In [1]: import numpy as np

In [2]: import numpy.linalg as la

In [3]: np.set_printoptions(precision=2, suppress=True, linewidth=140, floatmode="fixed")

In [4]: W0 = np.load("test8.npy")

In [5]: print(W0)
[[-0.20 -0.60  0.60]
 [ 0.90 -1.10 -0.20]
 [ 0.10 -0.50  1.20]
 [ 1.10  2.70  1.80]
 [-0.20 -1.30 -1.10]
 [ 0.30  1.10  1.70]
 [ 0.70  0.30  1.70]
 [-0.20  0.60  0.90]
 [ 0.30  0.40 -0.50]
 [ 0.20 -2.60 -0.80]
 [-0.30 -1.00  0.10]
 [ 0.90 -0.90  2.70]
 [-0.30 -0.10  0.70]
 [-0.20  0.50 -0.20]
 [ 0.10 -1.10 -0.80]
 [ 2.20 -0.30 -0.30]
 [-0.10 -0.60  0.30]
 [-0.60  0.30  0.80]
 [ 2.00 -1.00 -0.80]
 [-1.10  0.30 -1.20]
 [-0.60  1.00 -1.40]
 [ 1.20 -0.40 -0.10]]

In [6]: rng = np.random.default_rng(96)

In [7]: lab = rng.permutation(3)

In [8]: out = W0[:, lab] * rng.choice([-1, 1], 3)

In [9]: print(out)
[[ 0.60  0.60 -0.20]
 [ 1.10 -0.20  0.90]
 [ 0.50  1.20  0.10]
 [-2.70  1.80  1.10]
 [ 1.30 -1.10 -0.20]
 [-1.10  1.70  0.30]
 [-0.30  1.70  0.70]
 [-0.60  0.90 -0.20]
 [-0.40 -0.50  0.30]
 [ 2.60 -0.80  0.20]
 [ 1.00  0.10 -0.30]
 [ 0.90  2.70  0.90]
 [ 0.10  0.70 -0.30]
 [-0.50 -0.20 -0.20]
 [ 1.10 -0.80  0.10]
 [ 0.30 -0.30  2.20]
 [ 0.60  0.30 -0.10]
 [-0.30  0.80 -0.60]
 [ 1.00 -0.80  2.00]
 [-0.30 -1.20 -1.10]
 [-1.00 -1.40 -0.60]
 [ 0.40 -0.10  1.20]]

In [10]: left, _, Vh = la.svd(W0.T @ out)

In [11]: print(lab)
[1 2 0]

In [12]: print(np.round(la.lstsq(W0, out)[0], 2) + 0)
[[ 0.00  0.00  1.00]
 [-1.00  0.00  0.00]
 [ 0.00  1.00  0.00]]

In [13]: vec = np.array([-8, -5, -4])

In [14]: target = out @ vec

In [15]: print(np.round(la.pinv(out) @ out, 2) + 0)
[[1.00 0.00 0.00]
 [0.00 1.00 0.00]
 [0.00 0.00 1.00]]

In [16]: target = target + 0.3 * rng.normal(size=22)

In [17]: print(target)
[ -7.12 -10.90 -10.66   8.50  -4.25  -1.15  -8.69   1.31   4.49 -17.50  -7.43 -23.96  -2.94   5.74  -4.93  -9.54  -6.44   0.88 -12.04
  12.97  17.83  -7.20]

In [18]: beta, *_ = la.lstsq(out, target)

In [19]: print(beta)
[-8.04 -5.02 -3.90]

In [20]: print(np.round(out.T @ (target - out @ beta), 2) + 0)
[0.00 0.00 0.00]

In [21]: Ac = (W0 - W0.mean(axis=0)) / W0.std(axis=0)

In [22]: print(Ac.std(axis=0))
[1.00 1.00 1.00]

In [23]: print(np.argwhere(np.abs(Ac) > 2))
[[ 3  1]
 [ 9  1]
 [11  2]
 [15  0]
 [18  0]]

In [24]: beta = la.lstsq(np.delete(Ac, 0, axis=1), Ac[:, 0])[0]

In [25]: print(np.abs(beta).argmax())
1

In [26]: lab = W0[:, 0] > np.median(W0[:, 0])

In [27]: r0 = W0[lab].mean(axis=0) - W0[~lab].mean(axis=0)

In [28]: print(round(float((((W0 - W0.mean(axis=0)) @ r0 > 0) == lab).mean()), 2))
0.86

In [29]: print(((W0 - W0.mean(axis=0)) @ r0 > 0).astype(int))
[0 1 1 1 0 1 1 0 0 0 0 1 0 0 0 1 0 0 1 0 0 1]

In [30]: out = np.c_[W0[:, :1] @ np.array([[1]]), np.array([2, 0, 0, 1, 1, 2, 0, 0, 1, 0, 1, 2, 2, 0, 0, 2, 0, 2, 0, 0, 2, 2])]

In [31]: print(out)
[[-0.20  2.00]
 [ 0.90  0.00]
 [ 0.10  0.00]
 [ 1.10  1.00]
 [-0.20  1.00]
 [ 0.30  2.00]
 [ 0.70  0.00]
 [-0.20  0.00]
 [ 0.30  1.00]
 [ 0.20  0.00]
 [-0.30  1.00]
 [ 0.90  2.00]
 [-0.30  2.00]
 [-0.20  0.00]
 [ 0.10  0.00]
 [ 2.20  2.00]
 [-0.10  0.00]
 [-0.60  2.00]
 [ 2.00  0.00]
 [-1.10  0.00]
 [-0.60  2.00]
 [ 1.20  2.00]]

In [32]: print(la.matrix_rank(out))
2

In [33]: print(np.round(la.lstsq(W0, out[:, 0])[0], 2) + 0)
[1.00 0.00 0.00]

In [34]: print(la.norm(la.qr(W0)[0].T @ out, axis=0) ** 2 / ((out ** 2).sum(axis=0) + 1e-12))
[1.00 0.14]

In [35]: X = np.load("w.npy")

In [36]: print(X)
[[-1.55 -6.83 -0.55]
 [-5.01 -0.50 -4.01]
 [-1.95 -3.71 -0.95]
 [-3.27  0.17 -2.27]
 [-3.50 -3.54 -2.50]
 [-3.90  0.30 -2.90]
 [-3.32  0.71 -2.32]
 [-3.69 -0.69 -2.69]
 [-3.40 -1.09 -2.40]
 [-3.44 -0.97 -2.44]
 [-3.47 -1.59 -2.47]
 [-2.28 -1.72 -1.28]
 [-3.36 -0.38 -2.36]
 [-2.85 -2.04 -1.85]
 [-3.04  0.13 -2.04]
 [-2.78 -3.20 -1.78]
 [-3.64 -1.55 -2.64]
 [-4.17 -0.87 -3.17]
 [-2.41 -2.67 -1.41]
 [-4.24  0.96 -3.24]
 [-4.53 -0.48 -3.53]
 [-2.48 -1.22 -1.48]]

In [37]: C2 = np.cov(X, rowvar=False)

In [38]: print(X.std(axis=0))
[0.82 1.74 0.82]

In [39]: print(C2)
[[ 0.70 -1.00  0.70]
 [-1.00  3.16 -1.00]
 [ 0.70 -1.00  0.70]]

In [40]: print(C2.shape)
(3, 3)

In [41]: print(np.round(la.eigvalsh(C2)[::-1], 2) + 0)
[3.95 0.61 0.00]

In [42]: W2 = X[[1, 11]].astype(float)

In [43]: for _ in range(4):
    ...:     lab = la.norm(X[:, None] - W2, axis=-1).argmin(axis=1)
    ...:     W2 = np.array([X[lab == j].mean(axis=0) for j in range(2)])
    ...: 

In [44]: print(lab)
[1 0 1 0 1 0 0 0 0 0 0 1 0 1 0 1 0 0 1 0 0 1]

In [45]: print(W2)
[[-3.75 -0.42 -2.75]
 [-2.48 -3.12 -1.48]]

In [46]: print(np.bincount(lab))
[14  8]

In [47]: Ac = X - X.mean(axis=0)

In [48]: left, s, Vh = la.svd(Ac, full_matrices=False)

In [49]: print(np.round(s ** 2 / (s ** 2).sum(), 2) + 0)
[0.87 0.13 0.00]

In [50]: print(np.searchsorted(np.cumsum(s ** 2) / (s ** 2).sum(), 0.9) + 1)
2

In [51]: vec = np.array([-1, 3, 1])

In [52]: target = X @ vec

In [53]: print(la.lstsq(X, target)[0])
[-1.00  3.00  1.00]

In [54]: target = target + 0.05 * rng.normal(size=22)

In [55]: print(target)
[-19.51  -0.46 -10.17   1.61  -9.56   1.91   3.15  -1.08  -2.30  -1.96  -3.77  -4.17  -0.12  -5.11   1.41  -8.71  -3.62  -1.66  -6.95
   3.97  -0.42  -2.75]

In [56]: beta, *_ = la.lstsq(X, target)

In [57]: print([round(float(la.norm(la.solve(X.T @ X + lam * np.eye(3), X.T @ target))), 2) for lam in (0, 1, 10, 100)])
[3.3, 2.9, 2.6, 1.37]

In [58]: print(round(la.norm(target - X @ beta), 2))
0.22

In [59]: print(beta)
[-0.97  3.00  0.96]

In [60]: print(np.round(X.T @ (target - X @ beta), 2) + 0)
[0.00 0.00 0.00]
